$ ipython --no-banner

In [1]: import numpy as np

In [2]: import numpy.linalg as la

In [3]: np.set_printoptions(precision=4, suppress=True, linewidth=200)

In [4]: rd = lambda a: np.round(a, 4) + 0

In [5]: M = np.array([[-3, 3, -3, 0],
   ...:     [-2, 3, 2, -2],
   ...:     [2, 3, 1, 2],
   ...:     [0, 1, -3, 1],
   ...:     [-3, 1, -3, 3]])

In [6]: M[:, 2] = 4 * M[:, 0]

In [7]: M
Out[7]: 
array([[ -3,   3, -12,   0],
       [ -2,   3,  -8,  -2],
       [  2,   3,   8,   2],
       [  0,   1,   0,   1],
       [ -3,   1, -12,   3]])

In [8]: la.matrix_rank(M, rtol=0.1)
Out[8]: np.int64(3)

In [9]: np.argsort(-la.norm(M, axis=0).round(6), kind="stable")[:3]
Out[9]: array([2, 1, 0])

In [10]: [round(float(x), 4) for x in la.svd(M, compute_uv=False)[:3]]
Out[10]: [21.1635, 4.9905, 4.0251]

In [11]: Y = M / np.sqrt((M ** 2).mean(axis=1, keepdims=True))

In [12]: la.matrix_rank(M - M.mean(axis=1, keepdims=True))
Out[12]: np.int64(3)

In [13]: la.matrix_rank(Y) == la.matrix_rank(M)
Out[13]: np.True_

In [14]: rd(la.norm(Y, axis=1))
Out[14]: array([2., 2., 2., 2., 2.])

In [15]: A = np.load("block13.npy")

In [16]: A
Out[16]: 
array([[1, 0, 0, 0, 0],
       [3, 1, 0, 0, 0],
       [1, 2, 1, 0, 0],
       [0, 0, 3, 1, 0],
       [1, 1, 3, 3, 1]])

In [17]: Y = A / np.sqrt((A ** 2).mean(axis=1, keepdims=True))

In [18]: la.matrix_rank(Y) == la.matrix_rank(A)
Out[18]: np.True_

In [19]: rd(Y[2])
Out[19]: array([0.9129, 1.8257, 0.9129, 0.    , 0.    ])

In [20]: rd(la.norm(Y, axis=1))
Out[20]: array([2.2361, 2.2361, 2.2361, 2.2361, 2.2361])

In [21]: rd(np.abs(la.svd(A)[2][-1]))
Out[21]: array([0.0231, 0.0787, 0.1387, 0.418 , 0.8941])

In [22]: la.matrix_rank(A, rtol=0.1)
Out[22]: np.int64(4)

In [23]: rd(la.norm(A, 2) / la.norm(A))
Out[23]: np.float64(0.8117)

In [24]: round(np.log10(la.cond(A)))
Out[24]: 2

In [25]: la.cond(A) > 100
Out[25]: np.True_

In [26]: t3 = np.stack([A, -2 * A, A[::-1]])

In [27]: rd(la.norm(t3, axis=(1, 2)))
Out[27]: array([ 6.9282, 13.8564,  6.9282])

In [28]: rd(la.det(t3))
Out[28]: array([  1., -32.,   1.])

In [29]: t3.sum(axis=0)
Out[29]: 
array([[ 0,  1,  3,  3,  1],
       [-3, -1,  3,  1,  0],
       [ 0,  0,  0,  0,  0],
       [ 3,  1, -3, -1,  0],
       [ 0, -1, -3, -3, -1]])

In [30]: np.einsum("bij,cij->bc", t3, t3)
Out[30]: 
array([[ 48, -96,   8],
       [-96, 192, -16],
       [  8, -16,  48]])

In [31]: t3.shape
Out[31]: (3, 5, 5)

In [32]: la.matrix_rank(t3)
Out[32]: array([5, 5, 5])

In [33]: (t3 @ A.T).shape
Out[33]: (3, 5, 5)

In [34]: O, r_ = la.qr(A)

In [35]: rd(np.trace(O @ O.T))
Out[35]: np.float64(5.0)

In [36]: O.shape, r_.shape
Out[36]: ((5, 5), (5, 5))

In [37]: rd(abs(r_[0, 0])), rd(la.norm(A[:, 0]))
Out[37]: (np.float64(3.4641), np.float64(3.4641))

In [38]: m1 = np.array([[2, -1, 0, -1, -2], [-1, 1, 0, -1, -2], [1, 2, 2, -1, 1]])

In [39]: Y = m1 / la.norm(m1, axis=1, keepdims=True)

In [40]: C2 = Y @ Y.T

In [41]: np.degrees(np.arccos(np.clip(C2[1, 2], -1, 1)))
Out[41]: np.float64(90.0)

In [42]: np.argwhere(np.triu(np.abs(C2) > 0.95, 1))
Out[42]: array([], shape=(0, 2), dtype=int64)

In [43]: (np.abs(C2) > 0.9).astype(int)
Out[43]: 
array([[1, 0, 0],
       [0, 1, 0],
       [0, 0, 1]])

In [44]: rd(C2[1])
Out[44]: array([0.239, 1.   , 0.   ])

In [45]: np.count_nonzero(m1)
Out[45]: np.int64(13)

In [46]: K = np.loadtxt("dump.csv", delimiter=",")

In [47]: rd(K)
Out[47]: 
array([[0.0133, 0.0933, 0.0667],
       [0.0933, 0.6533, 0.4667],
       [0.0667, 0.4667, 0.3333]])

In [48]: proj = np.triu(np.array([[2, -2, -2], [-2, -3, 1], [2, 3, 2]]), 1) + np.eye(3)

In [49]: Y = proj @ K @ la.inv(proj)

In [50]: rd(la.det(Y))
Out[50]: np.float64(0.0)

In [51]: rd(proj @ K - K @ proj)
Out[51]: 
array([[-0.32  , -2.2133, -1.6667],
       [ 0.0667,  0.6533, -0.1333],
       [ 0.    ,  0.1333, -0.3333]])

In [52]: rd(Y)
Out[52]: 
array([[-0.3067, -2.76  ,  0.6133],
       [ 0.16  ,  1.44  , -0.32  ],
       [ 0.0667,  0.6   , -0.1333]])

In [53]: np.argsort(-la.norm(K, axis=0).round(6), kind="stable")[:3]
Out[53]: array([1, 2, 0])

In [54]: rd(np.poly(K))
Out[54]: array([ 1., -1.,  0.,  0.])

In [55]: rd(la.eigvals(K).sum().real)
Out[55]: np.float64(1.0)

In [56]: rd(la.det(K.T))
Out[56]: np.float64(0.0)

In [57]: rd(la.det(2 * K)), rd(la.det(K))
Out[57]: (np.float64(0.0), np.float64(0.0))

In [58]: E = np.load("data.npy")

In [59]: E
Out[59]: 
array([[ -3.7111,   2.83  ,  11.5033],
       [ -3.923 ,  -3.7995,   9.7894],
       [ -0.7812,   0.3765,   6.2408],
       [  0.992 ,   9.1565,   6.2142],
       [  1.3631,   0.4397,   2.9612],
       [  3.0706,  -3.0622,  -0.7431],
       [ -1.3675, -12.0073,   3.3323],
       [ -2.654 ,   3.3356,  10.0324],
       [ -3.9753,  10.5134,  14.2739],
       [  4.6297,  11.5742,   1.3618],
       [  2.428 ,   5.9916,   3.0313],
       [ -0.3852,   6.6815,   7.5716]])

In [60]: Uu, sv, VT = la.svd(E, full_matrices=False)

In [61]: np.allclose(Uu * sv @ VT, E)
Out[61]: True

In [62]: rd(Uu.T @ E @ VT.T)
Out[62]: 
array([[30.815 ,  0.    ,  0.    ],
       [ 0.    , 20.1464,  0.    ],
       [ 0.    ,  0.    ,  5.835 ]])

In [63]: rd(np.sqrt((sv ** 2).sum())), rd(la.norm(E))
Out[63]: (np.float64(37.2758), np.float64(37.2758))

In [64]: rd(np.abs(VT[0]))
Out[64]: array([0.1153, 0.6183, 0.7774])

In [65]: rd(Uu.T @ Uu)
Out[65]: 
array([[1., 0., 0.],
       [0., 1., 0.],
       [0., 0., 1.]])

In [66]: rd(sv)
Out[66]: array([30.815 , 20.1464,  5.835 ])

In [67]: J = np.load("arr.npy")

In [68]: J
Out[68]: 
array([[0.  , 1.8 , 0.2 ],
       [0.  , 0.27, 0.03],
       [0.  , 0.09, 0.01]])

In [69]: proj = np.triu(np.array([[1, 2, 2], [3, 1, 1], [2, 0, 2]]), 1) + np.eye(3)

In [70]: Y = proj @ J @ la.inv(proj)

In [71]: Y
Out[71]: 
array([[ 0.  ,  2.52, -2.24],
       [ 0.  ,  0.36, -0.32],
       [ 0.  ,  0.09, -0.08]])

In [72]: Uu, sv, VT = la.svd(J)

In [73]: rd(sv)
Out[73]: array([1.8336, 0.    , 0.    ])

In [74]: Y = Uu[:, :1] @ np.diag(sv[:1]) @ VT[:1]

In [75]: rd(Y)
Out[75]: 
array([[0.  , 1.8 , 0.2 ],
       [0.  , 0.27, 0.03],
       [0.  , 0.09, 0.01]])

In [76]: rd(np.abs(J - Y).max())
Out[76]: np.float64(0.0)

In [77]: la.matrix_rank(Y)
Out[77]: np.int64(1)

In [78]: arr = np.loadtxt("case7.csv", delimiter=",")

In [79]: arr
Out[79]: 
array([[0., 0., 0., 0., 0.],
       [0., 0., 1., 1., 0.],
       [0., 1., 0., 1., 0.],
       [0., 1., 1., 0., 0.],
       [0., 0., 0., 0., 0.]])

In [80]: Uu, sv, VT = la.svd(arr)

In [81]: np.argmax(sv[:-1] / (sv[1:] + 1e-6)) + 1
Out[81]: np.int64(3)

In [82]: Y = Uu[:, :3] @ np.diag(sv[:3]) @ VT[:3]

In [83]: rd(Y)
Out[83]: 
array([[0., 0., 0., 0., 0.],
       [0., 0., 1., 1., 0.],
       [0., 1., 0., 1., 0.],
       [0., 1., 1., 0., 0.],
       [0., 0., 0., 0., 0.]])

In [84]: la.matrix_rank(arr, rtol=0.05)
Out[84]: np.int64(3)

In [85]: rd(np.trace(la.pinv(arr) @ arr))
Out[85]: np.float64(3.0)

In [86]: rd(arr @ la.pinv(arr) @ arr)
Out[86]: 
array([[0., 0., 0., 0., 0.],
       [0., 0., 1., 1., 0.],
       [0., 1., 0., 1., 0.],
       [0., 1., 1., 0., 0.],
       [0., 0., 0., 0., 0.]])

In [87]: np.abs(np.diag(la.qr(arr)[1])) > 1e-9
Out[87]: array([False,  True,  True,  True, False])

In [88]: la.inv(arr)
LinAlgError: Singular matrix


In [89]: vals, vecs = la.eigh(arr)

In [90]: np.abs(vecs[:, -1]).round(6).argmax()
Out[90]: np.int64(1)

In [91]: rd(vecs @ np.diag(vals) @ vecs.T)
Out[91]: 
array([[0., 0., 0., 0., 0.],
       [0., 0., 1., 1., 0.],
       [0., 1., 0., 1., 0.],
       [0., 1., 1., 0., 0.],
       [0., 0., 0., 0., 0.]])

In [92]: np.unique(vals.round(6) + 0, return_counts=True)[1]
Out[92]: array([2, 2, 1])

In [93]: rd(vecs.T @ vecs)
Out[93]: 
array([[1., 0., 0., 0., 0.],
       [0., 1., 0., 0., 0.],
       [0., 0., 1., 0., 0.],
       [0., 0., 0., 1., 0.],
       [0., 0., 0., 0., 1.]])

In [94]: rd(la.eigvalsh(arr + 3 * np.eye(5)))
Out[94]: array([2., 2., 3., 3., 5.])

In [95]: data = np.load("mat.npy")

In [96]: data
Out[96]: 
array([[ 14.0961,   7.4678, -12.0637],
       [ -0.1054,   5.023 , -19.3587],
       [-18.144 ,  -2.9621,   7.8754],
       [ 12.6286,  -8.3966,  13.0389],
       [ -3.1753, -16.434 ,  10.9472],
       [ -6.3952, -17.5264,  -7.206 ],
       [ 11.1099,   7.3464, -14.9197],
       [ 15.9716,   8.0888,  -8.9151],
       [-11.1777, -14.6157,  -7.8385],
       [-13.0749, -15.0989,  -1.0342],
       [ -8.8499,   1.4507,  17.8767]])

In [97]: Ac = (data - data.mean(axis=0)) / data.std(axis=0)

In [98]: rd(Ac.std(axis=0))
Out[98]: array([1., 1., 1.])

In [99]: np.argwhere(np.abs(Ac) > 2)
Out[99]: array([], shape=(0, 2), dtype=int64)

In [100]: c = la.lstsq(np.delete(Ac, 2, axis=1), Ac[:, 2])[0]

In [101]: rd(c)
Out[101]: array([-0.1837, -0.2641])

In [102]: lab = data[:, 0] > np.median(data[:, 0])

In [103]: f = data[lab].mean(axis=0) - data[~lab].mean(axis=0)

In [104]: np.argsort(-np.abs(f).round(6), kind="stable")
Out[104]: array([0, 1, 2])

In [105]: ((data - data.mean(axis=0)) @ f > 0).astype(int)
Out[105]: array([1, 1, 0, 1, 0, 0, 1, 1, 0, 0, 0])

In [106]: rd(f)
Out[106]: array([ 20.8763,  14.7703, -11.8804])

In [107]: vec = np.array([6, 6, 1])

In [108]: target = data @ vec

In [109]: rd(la.pinv(data) @ data)
Out[109]: 
array([[1., 0., 0.],
       [0., 1., 0.],
       [0., 0., 1.]])

In [110]: rng = np.random.default_rng(172)

In [111]: target = target + 0.3 * rng.normal(size=11)

In [112]: rd(target)
Out[112]: array([ 117.1705,    9.9273, -118.4379,   38.2155, -106.2127, -151.0464,   95.9632,  135.6751, -162.3941, -170.1571,  -26.5782])

In [113]: c, *_ = la.lstsq(data, target)

In [114]: rd(data.T @ (target - data @ c))
Out[114]: array([0., 0., 0.])

In [115]: rd(c)
Out[115]: array([5.9971, 6.0005, 1.0033])

In [116]: c.round()
Out[116]: array([6., 6., 1.])

In [117]: dist = la.norm(data[:, None] - data[None], axis=-1)

In [118]: dist[10].round(6).argsort(kind="stable")[:4]
Out[118]: array([10,  2,  4,  3])

In [119]: dist.mean(axis=1).argmax()
Out[119]: np.int64(10)

In [120]: np.flatnonzero(dist[10] < dist.mean() / 2)
Out[120]: array([10])

In [121]: (dist + 1e9 * np.eye(11)).round(6).argmin(axis=1)
Out[121]: array([ 7,  6, 10,  4,  9,  8,  0,  0,  5,  8,  2])

In [122]: rd(la.norm(data, axis=1))
Out[122]: array([20.    , 20.    , 20.    , 19.9999, 20.    , 20.    , 19.9999, 20.    , 20.    , 20.    , 20.    ])

In [123]: rd(la.norm(data - data.mean(axis=0), axis=1))
Out[123]: array([21.3157, 19.6734, 20.1088, 20.4777, 17.9988, 15.4738, 20.9349, 21.7785, 15.9666, 16.5886, 22.1877])

In [124]: rd(dist[:5, :5])
Out[124]: 
array([[ 0.    , 16.1517, 39.3163, 29.7317, 37.4045],
       [16.1517,  0.    , 33.6281, 37.3074, 37.2596],
       [39.3163, 33.6281,  0.    , 31.6725, 20.3713],
       [29.7317, 37.3074, 31.6725,  0.    , 17.8532],
       [37.4045, 37.2596, 20.3713, 17.8532,  0.    ]])

In [125]: dist.shape
Out[125]: (11, 11)
